% python3 -q
>>> import numpy as np
>>> np.set_printoptions(precision=3, suppress=True, linewidth=200)
>>> rnd = lambda a: np.round(a, 3) + 0
>>> K = np.loadtxt("dump.csv", delimiter=",")
>>> print(K)
[[ 0.  0.  0.  0.]
 [ 0.  0.  2.  0.]
 [ 0.  0.  1.  0.]
 [ 9. 12.  9. 20.]
 [ 0.  2. 11. 19.]
 [ 0.  0.  5.  4.]
 [ 3.  6.  0.  0.]
 [ 0.  0.  4.  0.]
 [ 0.  0.  7.  6.]
 [ 0.  0.  0.  0.]
 [ 7. 10.  6. 13.]
 [ 3.  6. 15. 29.]
 [ 0.  0.  5.  5.]
 [ 1.  4.  0.  0.]
 [ 7. 10. 10. 21.]
 [ 0.  0.  0.  0.]
 [ 1.  4.  7. 12.]
 [ 0.  0.  0.  0.]]
>>> Xs = K - K.mean(axis=0)
>>> vecs = np.linalg.svd(Xs)[2][:1]
>>> Y = Xs - Xs @ vecs.T @ vecs
>>> print(rnd(np.linalg.norm(Y) / np.linalg.norm(Xs)))
0.339
>>> print(rnd(np.diag(vecs.T @ vecs)))
[0.034 0.078 0.154 0.734]
>>> print(rnd(Y.std(axis=0)))
[2.06  2.698 1.561 0.843]
>>> d = np.linalg.norm(K[:, None] - K[None], axis=-1)
>>> print(np.flatnonzero(d[15] < d.mean() / 2))
[ 0  1  2  7  9 13 15 17]
>>> print(rnd(d[:5, :5]))
[[ 0.     2.     1.    26.571 22.045]
 [ 2.     0.     1.    25.962 21.119]
 [ 1.     1.     0.    26.249 21.564]
 [26.571 25.962 26.249  0.    13.638]
 [22.045 21.119 21.564 13.638  0.   ]]
>>> print(d.shape)
(18, 18)
>>> print(d.mean(axis=1).argmax())
11
>>> print(rnd(np.linalg.norm(K, axis=1)))
[ 0.     2.     1.    26.571 22.045  6.403  6.708  4.     9.22   0.    18.815 33.332  7.071  4.123 26.268  0.    14.491  0.   ]
>>> F = np.loadtxt("out8.csv", delimiter=",")
>>> print(F)
[[-0.1   -3.191 -0.6    0.8    1.4    1.5  ]
 [-0.6   -3.262  1.1    0.8   -1.2    1.7  ]
 [-1.4   -2.07   0.7   -1.5   -0.1    1.   ]
 [-0.2   -0.931 -1.     1.3   -0.2    0.5  ]
 [-1.4    2.119  2.    -0.5   -1.3   -1.2  ]
 [ 1.1   -2.702 -0.9    0.9   -0.8    1.5  ]
 [ 0.8   -3.408  1.2   -1.5    1.4    1.7  ]
 [ 0.2    0.821 -1.     1.    -1.2    0.   ]
 [ 0.6   -1.195  0.8    0.2    0.     0.6  ]
 [ 1.3   -0.297  0.7    1.2   -1.5    0.2  ]
 [-0.9    0.798  0.1    0.3   -1.5   -0.2  ]
 [ 2.1    3.412  0.    -0.7    0.8   -1.6  ]
 [-0.4   -0.579 -0.5    0.     0.5    0.1  ]
 [-0.6    0.471 -0.9    0.3   -0.5   -0.1  ]
 [-1.    -0.529 -0.5    1.8   -0.9    0.1  ]
 [ 0.3    2.059 -0.3    1.1    0.5   -1.   ]
 [ 0.5    0.77  -0.2    2.     1.    -0.3  ]
 [ 0.7   -1.53  -1.2    0.6   -1.2    0.9  ]
 [ 1.4   -2.344  1.1   -0.3    0.1    1.   ]
 [ 1.7    1.748  0.8    0.6   -0.6   -0.8  ]
 [-0.7    0.3    1.4   -0.3    0.4   -0.1  ]]
>>> lab = F[:, 3] > np.median(F[:, 3])
>>> r0 = F[lab].mean(axis=0) - F[~lab].mean(axis=0)
>>> print(rnd(r0))
[ 0.008 -0.617 -0.758  1.444 -0.156  0.358]
>>> print(((F - F.mean(axis=0)) @ r0 > 0).astype(int))
[1 1 0 1 0 1 0 1 0 1 0 0 0 0 1 0 1 1 0 0 0]
>>> d = np.linalg.norm(F[:, None] - F[None], axis=-1)
>>> print((d + 1e9 * np.eye(21)).round(6).argmin(axis=1))
[ 5  5  8 14 10 17 18 13 18  8 13 19 13  7  3 16 15  5  8 15 12]
>>> print(np.unravel_index(d.round(6).argmax(), d.shape))
(np.int64(1), np.int64(11))
>>> print(d[17].round(6).argsort(kind="stable")[:4])
[17  5  3  8]
>>> print(np.flatnonzero(d[17] < d.mean() / 2))
[ 3  5 17]
>>> print(d.mean(axis=1).argmax())
11
>>> print(d.shape)
(21, 21)
>>> W0 = np.loadtxt("w.csv", delimiter=",")
>>> print(W0)
[[-1.  1.]
 [ 1. -1.]
 [ 1. -1.]
 [-2. -2.]]
>>> Y = np.c_[W0[:, :1] @ np.array([[-2]]), np.array([1, 1, 0, 3])]
>>> print(Y)
[[ 2.  1.]
 [-2.  1.]
 [-2.  0.]
 [ 4.  3.]]
>>> print(np.linalg.matrix_rank(Y))
2
>>> print(rnd(np.linalg.norm(np.linalg.qr(W0)[0].T @ Y, axis=0) ** 2 / ((Y ** 2).sum(axis=0) + 1e-12)))
[1.    0.818]
>>> print(np.linalg.matrix_rank(np.c_[W0, Y]))
3
>>> print(rnd(np.linalg.lstsq(W0, Y[:, 0])[0]))
[-2.  0.]
>>> print(rnd(np.linalg.norm(Y - W0 @ np.linalg.lstsq(W0, Y)[0], axis=0)))
[0.    1.414]
>>> x0 = np.array([1, 0])
>>> rhs = W0 @ x0
>>> print(rhs)
[-1.  1.  1. -2.]
>>> rng = np.random.default_rng(302)
>>> rhs = rhs + 0.3 * rng.normal(size=4)
>>> print(rnd(rhs))
[-1.008  0.804  0.282 -2.059]
>>> c, *_ = np.linalg.lstsq(W0, rhs)
>>> print(rnd(np.linalg.norm(rhs - W0 @ c)))
0.529
>>> print(c.round())
[1. 0.]
>>> print([round(float(np.linalg.norm(np.linalg.solve(W0.T @ W0 + lam * np.eye(2), W0.T @ rhs))), 2) for lam in (0, 1, 10, 100)])
[0.88, 0.77, 0.37, 0.06]
>>> x0 = np.array([0, -1])
>>> rhs = W0 @ x0
>>> c, lr = np.zeros(2), 1 / np.linalg.norm(W0, 2) ** 2
>>> for i in range(10):
...     c -= lr * W0.T @ (W0 @ c - rhs)
...     if i % 2 == 0: print(i, round(np.linalg.norm(W0 @ c - rhs), 3))
... 
0 0.433
2 0.027
4 0.002
6 0.0
8 0.0
>>> print(rnd(c))
[ 0. -1.]
>>> feats = 0.9 ** np.abs(np.subtract.outer(np.arange(5), np.arange(5)))
>>> print(rnd(feats))
[[1.    0.9   0.81  0.729 0.656]
 [0.9   1.    0.9   0.81  0.729]
 [0.81  0.9   1.    0.9   0.81 ]
 [0.729 0.81  0.9   1.    0.9  ]
 [0.656 0.729 0.81  0.9   1.   ]]
>>> t = np.radians(36)
>>> R = np.eye(5)
>>> R[1, 1] = R[4, 4] = np.cos(t)
>>> R[1, 4], R[4, 1] = -np.sin(t), np.sin(t)
>>> print(rnd(R))
[[ 1.     0.     0.     0.     0.   ]
 [ 0.     0.809  0.     0.    -0.588]
 [ 0.     0.     1.     0.     0.   ]
 [ 0.     0.     0.     1.     0.   ]
 [ 0.     0.588  0.     0.     0.809]]
>>> Y = feats @ R.T
>>> print(np.allclose(feats @ feats.T, Y @ Y.T))
True
